$ ipython --no-banner

In [1]: import numpy as np

In [2]: from numpy import linalg as LA

In [3]: np.set_printoptions(precision=2, suppress=True, linewidth=160, legacy="1.25")

In [4]: F = np.array([[-0.2, -0.1, -0.5, -0.3],
   ...:     [1.4, -0.2, 0.1, -0.5],
   ...:     [-0.1, 0.0, 0.4, 0.1]])

In [5]: F
Out[5]: 
array([[-0.2, -0.1, -0.5, -0.3],
       [ 1.4, -0.2,  0.1, -0.5],
       [-0.1,  0. ,  0.4,  0.1]])

In [6]: r0 = np.array([3, 9, -1])

In [7]: np.polyval(r0, F[2])
Out[7]: array([-1.87, -1.  ,  3.08, -0.07])

In [8]: np.convolve(F[2], r0)
Out[8]: array([-0.3, -0.9,  1.3,  3.9,  0.5, -0.1])

In [9]: print(np.cross(F[2, :3], F[1, :3]))
[0.08 0.57 0.02]

In [10]: np.array([np.convolve(row, r0, "same") for row in F])
Out[10]: 
array([[-2.1, -2.2, -5.3, -2.2],
       [12. , -2.9, -0.4, -4.6],
       [-0.9,  1.3,  3.9,  0.5]])

In [11]: np.correlate(F[2], F[1], "full")
Out[11]: array([ 0.05, -0.01, -0.18, -0.15, -0.07,  0.54,  0.14])

In [12]: M2 = np.array([[1, 0, 3], [1, 0, 2]])

In [13]: cent = np.kron(M2, F)

In [14]: cent.shape
Out[14]: (6, 12)

In [15]: round(LA.norm(cent, 2), 2), round(LA.norm(M2, 2) * LA.norm(F, 2), 2)
Out[15]: (5.84, 5.84)

In [16]: cent
Out[16]: 
array([[-0.2, -0.1, -0.5, -0.3, -0. , -0. , -0. , -0. , -0.6, -0.3, -1.5, -0.9],
       [ 1.4, -0.2,  0.1, -0.5,  0. , -0. ,  0. , -0. ,  4.2, -0.6,  0.3, -1.5],
       [-0.1,  0. ,  0.4,  0.1, -0. ,  0. ,  0. ,  0. , -0.3,  0. ,  1.2,  0.3],
       [-0.2, -0.1, -0.5, -0.3, -0. , -0. , -0. , -0. , -0.4, -0.2, -1. , -0.6],
       [ 1.4, -0.2,  0.1, -0.5,  0. , -0. ,  0. , -0. ,  2.8, -0.4,  0.2, -1. ],
       [-0.1,  0. ,  0.4,  0.1, -0. ,  0. ,  0. ,  0. , -0.2,  0. ,  0.8,  0.2]])

In [17]: LA.matrix_rank(cent)
Out[17]: 6

In [18]: r0, g = F[1], F[2]

In [19]: round(r0 @ g, 2)
Out[19]: -0.15

In [20]: r0 @ r0
Out[20]: 2.26

In [21]: p = (r0 @ g) / (r0 @ r0) * r0

In [22]: round((g - p) @ r0, 2)
Out[22]: -0.0

In [23]: print(np.outer(r0, g))
[[-0.14  0.    0.56  0.14]
 [ 0.02 -0.   -0.08 -0.02]
 [-0.01  0.    0.04  0.01]
 [ 0.05 -0.   -0.2  -0.05]]

In [24]: g - p
Out[24]: array([-0.01, -0.01,  0.41,  0.07])

In [25]: round(float(LA.norm(r0 + g) ** 2 + LA.norm(r0 - g) ** 2), 2)
Out[25]: 4.88
